% python3 -q
>>> import numpy as np
>>> np.set_printoptions(precision=1, suppress=True, linewidth=200, legacy="1.25")
>>> W0 = np.array([[0.0, 3.0, 0.0], [3.0, 4.0, 3.0], [0.0, 3.0, 5.0]])
>>> G = W0.T @ W0
>>> G
array([[ 9., 12.,  9.],
       [12., 34., 27.],
       [ 9., 27., 34.]])
>>> np.linalg.svd(W0, compute_uv=False) ** 2
array([64.9,  8.3,  3.8])
>>> np.trace(G), (W0 ** 2).sum()
(77.0, 77.0)
>>> np.diag(G)
array([ 9., 34., 34.])
>>> np.all(np.linalg.eigvalsh(W0) > 0)
False
>>> X = np.load("x.npy")
>>> X
array([[2, 1, 2, 1],
       [2, 0, 2, 0],
       [2, 1, 2, 1],
       [2, 0, 2, 0]])
>>> # rows 0 and 2 are equal
>>> blk = np.stack([X, -2 * X, X[::-1]])
>>> np.linalg.norm(blk, axis=(1, 2))
array([ 6., 12.,  6.])
>>> np.einsum("bij,cij->bc", blk, blk)
array([[ 36, -72,  32],
       [-72, 144, -64],
       [ 32, -64,  36]])
>>> np.linalg.matrix_rank(blk)
array([2, 2, 2])
>>> blk.sum(axis=0)
array([[ 0, -1,  0, -1],
       [ 0,  1,  0,  1],
       [ 0, -1,  0, -1],
       [ 0,  1,  0,  1]])
>>> np.linalg.matrix_rank(blk.reshape(3, -1))
2
>>> Uu, s, VT = np.linalg.svd(X)
>>> V = VT[:(s > 1e-8).sum()]
>>> rng = np.random.default_rng(850181)
>>> x = X[2] + -1 * X[1] + rng.integers(2) * np.eye(4)[1]
>>> x
array([0., 1., 0., 1.])
>>> round(float(np.linalg.norm(x - V.T @ V @ x)), 1)
0.0
>>> np.diag(V.T @ V)
array([0.5, 0.5, 0.5, 0.5])
>>> Y = np.array([[3, 2, 1], [0, 2, 0]])
>>> Z = np.kron(Y, X)
>>> Z.shape
(8, 12)
>>> round(np.linalg.norm(Z, 2), 1), np.round(np.linalg.norm(Y, 2) * np.linalg.norm(X, 2), 1)
(22.9, 22.9)
>>> Z
array([[6, 3, 6, 3, 4, 2, 4, 2, 2, 1, 2, 1],
       [6, 0, 6, 0, 4, 0, 4, 0, 2, 0, 2, 0],
       [6, 3, 6, 3, 4, 2, 4, 2, 2, 1, 2, 1],
       [6, 0, 6, 0, 4, 0, 4, 0, 2, 0, 2, 0],
       [0, 0, 0, 0, 4, 2, 4, 2, 0, 0, 0, 0],
       [0, 0, 0, 0, 4, 0, 4, 0, 0, 0, 0, 0],
       [0, 0, 0, 0, 4, 2, 4, 2, 0, 0, 0, 0],
       [0, 0, 0, 0, 4, 0, 4, 0, 0, 0, 0, 0]])
>>> evals, V = np.linalg.eig(W0)
>>> np.sort(np.linalg.eigvals(W0.T))
array([-1.9,  2.9,  8.1])
>>> round(np.prod(evals), 1)
-45.0
>>> np.round(W0 @ V[:, 0] - evals[0] * V[:, 0], 1) + 0
array([0., 0., 0.])
>>> m1 = np.array([[0.8, 0.3, 0.8],
...     [-0.5, 0.0, 2.2],
...     [-0.3, 0.0, -1.5],
...     [-0.9, -0.5, 0.3],
...     [-0.1, -1.3, 2.5],
...     [1.6, 1.2, 2.1],
...     [-0.1, 1.1, -1.0],
...     [1.1, 0.6, -0.1],
...     [-0.8, 2.5, 1.4],
...     [0.7, -0.7, 1.4],
...     [1.4, -2.0, -0.2]])
>>> m1[:, 2] = -1 * m1[:, 0] + 0.3 * rng.normal(size=11)
>>> m1
array([[ 0.8,  0.3, -0.3],
       [-0.5,  0. ,  0.2],
       [-0.3,  0. ,  0.6],
       [-0.9, -0.5,  1.3],
       [-0.1, -1.3,  0.2],
       [ 1.6,  1.2, -1.4],
       [-0.1,  1.1,  0.3],
       [ 1.1,  0.6, -1.2],
       [-0.8,  2.5,  0.9],
       [ 0.7, -0.7, -1.1],
       [ 1.4, -2. , -0.9]])
>>> Uu, s, VT = np.linalg.svd(m1, full_matrices=False)
>>> np.round(np.sqrt((s ** 2).sum()), 1), np.round(np.linalg.norm(m1), 1)
(5.8, 5.8)
>>> np.round(VT @ VT.T, 1) + 0
array([[1., 0., 0.],
       [0., 1., 0.],
       [0., 0., 1.]])
>>> np.cumsum(s ** 2) / np.sum(s ** 2)
array([0.6, 1. , 1. ])
>>> np.round(Uu.T @ Uu, 1) + 0
array([[1., 0., 0.],
       [0., 1., 0.],
       [0., 0., 1.]])
>>> np.round(Uu.T @ m1 @ VT.T, 1) + 0
array([[4.4, 0. , 0. ],
       [0. , 3.7, 0. ],
       [0. , 0. , 0.8]])
>>> np.abs(VT[0])
array([0.5, 0.6, 0.5])
>>> s / s[0]
array([1. , 0.8, 0.2])
>>> Uu.shape, s.shape, VT.shape
((11, 3), (3,), (3, 3))
>>> x = np.array([1, -1, -2])
>>> rhs = m1 @ x
>>> beta, lr = np.zeros(3), 1 / np.linalg.norm(m1, 2) ** 2
>>> for i in range(60):
...     beta -= lr * m1.T @ (m1 @ beta - rhs)
...     if i % 10 == 0: print(i, round(np.linalg.norm(m1 @ beta - rhs), 1))
... 
0 0.8
10 0.4
20 0.3
30 0.2
40 0.2
50 0.1
>>> np.round(np.linalg.cond(m1), 1)
5.7
>>> Y = m1 / np.sqrt((m1 ** 2).mean(axis=1, keepdims=True))
>>> np.linalg.matrix_rank(Y) == np.linalg.matrix_rank(m1)
True
>>> np.round(m1 - m1.mean(axis=1, keepdims=True), 1) + 0
array([[ 0.5,  0. , -0.5],
       [-0.4,  0.1,  0.3],
       [-0.4, -0.1,  0.5],
       [-0.9, -0.5,  1.3],
       [ 0.3, -0.9,  0.6],
       [ 1.1,  0.7, -1.9],
       [-0.5,  0.7, -0.1],
       [ 0.9,  0.4, -1.4],
       [-1.7,  1.6,  0.1],
       [ 1.1, -0.3, -0.7],
       [ 1.9, -1.5, -0.4]])
>>> Z = m1[[6, 7]].astype(float)
>>> for _ in range(3):
...     labels = np.linalg.norm(m1[:, None] - Z, axis=-1).argmin(axis=1)
...     Z = np.array([m1[labels == j].mean(axis=0) for j in range(2)])
... 
>>> labels
array([1, 0, 0, 0, 0, 1, 0, 1, 0, 1, 1])
>>> Z[1] - Z[0]
array([ 1.6, -0.4, -1.6])
>>> Z
array([[-0.5,  0.3,  0.6],
       [ 1.1, -0.1, -1. ]])
>>> np.bincount(labels)
array([6, 5])
>>> E = np.tanh(np.array([[0.8, 1.0],
...     [-0.7, -1.1],
...     [-1.6, 1.7],
...     [0.1, -1.5],
...     [-1.5, -1.8],
...     [0.7, -1.1],
...     [-0.5, -0.5],
...     [1.4, 0.6],
...     [-1.1, 0.3],
...     [-0.3, 0.1],
...     [0.2, -1.9]]) @ np.array([[0.9, -1.4, 0.7], [-1.1, -0.3, 0.6]]))
>>> E
array([[-0.4, -0.9,  0.8],
       [ 0.5,  0.9, -0.8],
       [-1. ,  0.9, -0.1],
       [ 0.9,  0.3, -0.7],
       [ 0.6,  1. , -1. ],
       [ 1. , -0.6, -0.2],
       [ 0.1,  0.7, -0.6],
       [ 0.5, -1. ,  0.9],
       [-0.9,  0.9, -0.5],
       [-0.4,  0.4, -0.1],
       [ 1. ,  0.3, -0.8]])
>>> O, R = np.linalg.qr(E)
>>> R
array([[ 2.4, -0.4, -0.8],
       [ 0. , -2.5,  2. ],
       [ 0. ,  0. , -0.5]])
>>> np.round(np.trace(O @ O.T), 1)
3.0
>>> round(abs(R[0, 0]), 1), np.round(np.linalg.norm(E[:, 0]), 1)
(2.4, 2.4)
>>> Y = np.c_[E[:, :2] @ np.array([[2, 4], [-4, 0]]), np.array([4, 4, 8, 7, 2, 3, 3, 3, 2, 3, 8])]
>>> Y
array([[ 2.8, -1.5,  4. ],
       [-2.4,  2.1,  4. ],
       [-5.8, -4. ,  8. ],
       [ 0.7,  3.8,  7. ],
       [-2.8,  2.2,  2. ],
       [ 4.2,  3.8,  3. ],
       [-2.6,  0.4,  3. ],
       [ 5. ,  2.1,  3. ],
       [-5.3, -3.5,  2. ],
       [-2.2, -1.5,  3. ],
       [ 0.8,  3.9,  8. ]])
>>> np.round(np.linalg.lstsq(E, Y[:, 0])[0], 1) + 0
array([ 2., -4.,  0.])
>>> np.round(np.linalg.norm(Y - E @ np.linalg.lstsq(E, Y)[0], axis=0), 1) + 0
array([ 0. ,  0. , 13.7])
